$ python3 -q
>>> import numpy as np
>>> np.set_printoptions(suppress=True, linewidth=140)
>>> mat = np.load("sample4.npy")
>>> mat.round(2) + 0
array([[-0.15, -0.49,  0.08, -0.85],
       [ 0.53, -0.77,  0.01,  0.36],
       [-0.15, -0.11, -0.98,  0.  ],
       [-0.82, -0.39,  0.16,  0.38]])
>>> round(float(np.linalg.det(mat.T)), 2)
-1.0
>>> round(float(np.einsum("ii->", mat)), 2)
-1.52
>>> np.round(np.poly(mat), 2) + 0
array([ 1.  ,  1.52,  0.  , -1.52, -1.  ])
>>> np.round(np.linalg.eigvals(mat).sum().real, 2)
np.float64(-1.52)
>>> np.round(np.linalg.det(mat[::-1]), 2)
np.float64(-1.0)
>>> np.round(np.einsum("ij,ji->", mat, mat), 2)
np.float64(2.3)
>>> np.round(np.linalg.eigvals(mat), 2)
array([ 1.  +0.j  , -0.76+0.65j, -0.76-0.65j, -1.  +0.j  ])
>>> round(float(np.linalg.det(2 * mat)), 2), round(float(np.linalg.det(mat)), 2)
(-16.0, -1.0)
>>> np.round(np.linalg.norm(mat, axis=1), 2)
array([1., 1., 1., 1.])
>>> np.round(mat[0] @ mat[2], 2)
np.float64(-0.0)
>>> round(np.linalg.norm(mat, "nuc"), 2)
np.float64(4.0)
>>> round(float(np.linalg.norm(mat, 1)), 2), np.round(np.linalg.norm(mat, np.inf), 2)
(1.76, np.float64(1.76))
>>> blk = np.stack([mat, -3 * mat, mat[::-1]])
>>> blk.shape
(3, 4, 4)
>>> np.round(np.einsum("bij,cij->bc", blk, blk), 2) + 0
array([[  4., -12.,   0.],
       [-12.,  36.,   0.],
       [  0.,   0.,   4.]])
>>> np.round(np.linalg.det(blk), 2)
array([ -1., -81.,  -1.])
>>> print(np.round(blk.sum(axis=0), 2))
[[-0.53  0.6   0.01  2.09]
 [-1.21  1.43 -1.   -0.71]
 [ 0.82 -0.55  1.97  0.35]
 [ 1.5   0.29 -0.25 -1.61]]
>>> x0 = np.array([2, 1, 0, 1])
>>> h = np.maximum(mat @ x0, 0)
>>> print(h.round(2))
[0.   0.65 0.   0.  ]
>>> print(np.round(np.tanh(mat @ x0), 2))
[-0.93  0.57 -0.38 -0.93]
>>> print(np.flatnonzero(h > 1e-9))
[1]
>>> np.round(np.maximum(mat @ (3 * x0), 0), 2)
array([0.  , 1.95, 0.  , 0.  ])
>>> x0 = np.array([0, -2, -2, 0])
>>> 4 - np.linalg.matrix_rank(mat - np.eye(4), tol=1e-8)
np.int64(1)
>>> np.round(np.linalg.inv(mat), 2) + 0
array([[-0.15,  0.53, -0.15, -0.82],
       [-0.49, -0.77, -0.11, -0.39],
       [ 0.08,  0.01, -0.98,  0.16],
       [-0.85,  0.36,  0.  ,  0.38]])
>>> np.round(np.abs(np.linalg.eigvals(mat)), 2)
array([1., 1., 1., 1.])
>>> round(float(np.linalg.norm(x0)), 2), round(float(np.linalg.norm(mat @ x0)), 2)
(2.83, 2.83)
>>> np.round(np.linalg.det(mat), 2)
np.float64(-1.0)
>>> F = np.load("arr.npy")
>>> F.round(2)
array([[-0.89, -0.02,  0.09, -0.45],
       [-0.08, -0.01, -1.  , -0.04],
       [ 0.32,  0.67, -0.01, -0.67],
       [-0.32,  0.74, -0.01,  0.59]])
>>> other = np.linalg.inv(mat)
>>> np.round(mat @ other, 2) + 0
array([[1., 0., 0., 0.],
       [0., 1., 0., 0.],
       [0., 0., 1., 0.],
       [0., 0., 0., 1.]])
>>> round(np.linalg.slogdet(mat)[0], 2)
np.float64(-1.0)
>>> (np.abs(other) > 1e-9).astype(int)
array([[1, 1, 1, 1],
       [1, 1, 1, 1],
       [1, 1, 1, 1],
       [1, 1, 1, 1]])
>>> np.allclose(other, mat.T)
True
>>> other.round(2) + 0
array([[-0.15,  0.53, -0.15, -0.82],
       [-0.49, -0.77, -0.11, -0.39],
       [ 0.08,  0.01, -0.98,  0.16],
       [-0.85,  0.36,  0.  ,  0.38]])
>>> print(np.round(np.linalg.det(mat) * other, 2) + 0)
[[ 0.15 -0.53  0.15  0.82]
 [ 0.49  0.77  0.11  0.39]
 [-0.08 -0.01  0.98 -0.16]
 [ 0.85 -0.36  0.   -0.38]]
>>> G = F.T @ F
>>> round(float(np.trace(G)), 2), round(float((F ** 2).sum()), 2)
(4.0, 4.0)
>>> G.round(2) + 0
array([[1., 0., 0., 0.],
       [0., 1., 0., 0.],
       [0., 0., 1., 0.],
       [0., 0., 0., 1.]])
>>> print(np.round(np.linalg.eigvalsh(G)[::-1], 2))
[1. 1. 1. 1.]
>>> other = F / np.linalg.norm(F, axis=1, keepdims=True)
>>> G = other @ other.T
>>> (G - 2 * np.eye(4)).round(6).argmax(axis=1)
array([1, 0, 0, 0])
>>> rng = np.random.default_rng(460263)
>>> labels = rng.permutation(4)
>>> labels
array([0, 2, 1, 3])
>>> other = F[labels][:, labels]
>>> round(float(np.trace(other)), 2)
-0.32
>>> print(np.round(np.diag(other), 2))
[-0.89 -0.01 -0.01  0.59]
